$ ipython --no-banner

In [1]: import numpy as np

In [2]: np.set_printoptions(precision=4, suppress=True, linewidth=200, legacy="1.25")

In [3]: data = np.load("arr.npy")

In [4]: data
Out[4]: 
array([[-0.4   , -0.8   ,  0.6   , -0.2255,  0.2   ],
       [-0.9   ,  1.3   ,  0.3   ,  0.7036, -0.7   ],
       [-0.3   , -0.8   ,  1.2   , -1.0153,  1.    ],
       [-0.9   , -0.1   ,  0.1   ,  1.1145, -1.1   ],
       [-1.4   ,  0.7   , -0.9   , -1.2905,  1.3   ],
       [ 1.2   , -0.4   ,  0.5   , -1.4087,  1.4   ],
       [ 0.4   ,  1.1   ,  1.6   ,  0.0244,  0.    ],
       [ 0.2   , -1.5   ,  0.3   ,  0.7073, -0.7   ],
       [-0.5   , -0.6   , -1.7   , -0.5772,  0.6   ],
       [-0.5   , -0.5   ,  0.2   , -0.8977,  0.9   ],
       [-0.9   , -0.7   ,  0.    ,  2.4253, -2.4   ],
       [-0.2   , -0.7   , -1.6   ,  0.881 , -0.9   ],
       [-1.3   ,  0.4   , -0.6   , -1.1734,  1.2   ],
       [-0.7   , -1.3   , -0.9   , -0.9078,  0.9   ],
       [-1.3   ,  0.2   ,  0.7   , -0.7737,  0.8   ],
       [ 0.3   ,  1.    ,  0.1   , -0.5011,  0.5   ],
       [ 0.5   ,  1.5   , -2.3   ,  1.1087, -1.1   ],
       [-0.1   ,  0.4   , -0.5   ,  0.7072, -0.7   ],
       [-0.6   , -0.2   ,  0.7   ,  0.3142, -0.3   ],
       [-1.2   ,  0.    ,  0.8   ,  0.683 , -0.7   ],
       [ 1.8   , -1.8   ,  1.5   ,  0.181 , -0.2   ],
       [ 0.5   ,  1.8   ,  0.8   , -0.1113,  0.1   ],
       [ 0.1   ,  0.4   ,  0.2   ,  0.5005, -0.5   ],
       [ 0.4   , -1.1   ,  1.    ,  0.9987, -1.    ]])

In [5]: def softmax(z):
   ...:     e = np.exp(z - z.max(axis=-1, keepdims=True))
   ...:     return e / e.sum(axis=-1, keepdims=True)
   ...: 

In [6]: softmax(data[19] + 3)
Out[6]: array([0.0502, 0.1666, 0.3707, 0.3298, 0.0827])

In [7]: softmax(data).sum(axis=1)
Out[7]: array([1., 1., 1., 1., 1., 1., 1., 1., 1., 1., 1., 1., 1., 1., 1., 1., 1., 1., 1., 1., 1., 1., 1., 1.])

In [8]: np.round(softmax(10 * data[19]), 4) + 0
Out[8]: array([0.    , 0.0003, 0.7629, 0.2368, 0.    ])

In [9]: att = data @ data.T / np.sqrt(5)

In [10]: softmax(att).round(6).argmax(axis=1)
Out[10]: array([ 2,  1,  2, 10,  4,  5,  6, 10,  8,  2, 10, 10,  4, 13, 14, 21, 16, 16, 10, 10, 20, 21, 10, 10])
